In [1]: import numpy as np

In [2]: np.set_printoptions(precision=2, suppress=True, linewidth=100)

In [3]: tidy = lambda a: np.round(a, 2) + 0

In [4]: data = np.load("mat.npy")

In [5]: data
Out[5]: 
array([[ 1,  0,  0,  0],
       [-7,  1,  0,  0],
       [-9, -2,  1,  0],
       [-3,  1, -1,  1]])

In [6]: # column 0 is much longer than the rest

In [7]: tidy(np.linalg.norm(data, 2) / np.linalg.norm(data))
Out[7]: np.float64(0.97)

In [8]: np.linalg.matrix_rank(data, rtol=0.1)
Out[8]: np.int64(2)

In [9]: tidy(np.abs(np.linalg.svd(data)[2][-1]))
Out[9]: array([0.03, 0.23, 0.75, 0.62])

In [10]: [round(float(x), 2) for x in np.linalg.svd(data, compute_uv=False)[:3]]
Out[10]: [11.87, 2.69, 0.96]

In [11]: np.linalg.cond(data) > 100
Out[11]: np.True_

In [12]: P = np.triu(np.array([[1, 0, 3, 1], [3, 0, 3, 0], [5, 4, 3, 4], [2, 3, 1, 3]]), 1) + np.eye(4)

In [13]: other = P @ data @ np.linalg.inv(P)

In [14]: other
Out[14]: 
array([[ -29.,   -5.,  104., -386.],
       [ -34.,   -5.,  120., -446.],
       [ -21.,    2.,   54., -191.],
       [  -3.,    1.,    5.,  -16.]])

In [15]: np.linalg.matrix_rank(other)
Out[15]: np.int64(4)

In [16]: X = np.array([[9, 0, 10, 1, -2, 13, 5],
    ...:     [7, -2, 8, -1, -4, 11, 3],
    ...:     [8, -1, 9, 0, -3, 12, 4],
    ...:     [9, 0, 10, 1, -2, 13, 5],
    ...:     [6, -3, 7, -2, -5, 10, 2],
    ...:     [9, 0, 10, 1, -2, 13, 5],
    ...:     [10, 1, 11, 2, -1, 14, 6]])

In [17]: # rank 2

In [18]: rank = np.linalg.matrix_rank(X)

In [19]: rank
Out[19]: np.int64(2)

In [20]: null = np.linalg.svd(X)[2][rank:].T

In [21]: np.allclose(X @ null, 0)
Out[21]: True

In [22]: [int(np.linalg.matrix_rank(X[:i])) for i in range(1, len(X) + 1)]
Out[22]: [1, 2, 2, 2, 2, 2, 2]

In [23]: U, sig = np.linalg.svd(X)
ValueError: too many values to unpack (expected 2)


In [24]: U, sig, VT = np.linalg.svd(X, full_matrices=False)

In [25]: tidy(U.T @ X @ VT.T)
Out[25]: 
array([[48.57,  0.  ,  0.  ,  0.  ,  0.  ,  0.  ,  0.  ],
       [ 0.  ,  6.8 ,  0.  ,  0.  ,  0.  ,  0.  ,  0.  ],
       [ 0.  ,  0.  ,  0.  ,  0.  ,  0.  ,  0.  ,  0.  ],
       [ 0.  ,  0.  ,  0.  ,  0.  ,  0.  ,  0.  ,  0.  ],
       [ 0.  ,  0.  ,  0.  ,  0.  ,  0.  ,  0.  ,  0.  ],
       [ 0.  ,  0.  ,  0.  ,  0.  ,  0.  ,  0.  ,  0.  ],
       [ 0.  ,  0.  ,  0.  ,  0.  ,  0.  ,  0.  ,  0.  ]])

In [26]: U.shape, sig.shape, VT.shape
Out[26]: ((7, 7), (7,), (7, 7))

In [27]: tidy(np.cumsum(sig ** 2) / np.sum(sig ** 2))
Out[27]: array([0.98, 1.  , 1.  , 1.  , 1.  , 1.  , 1.  ])

In [28]: (sig > 1e-8).sum()
Out[28]: np.int64(2)
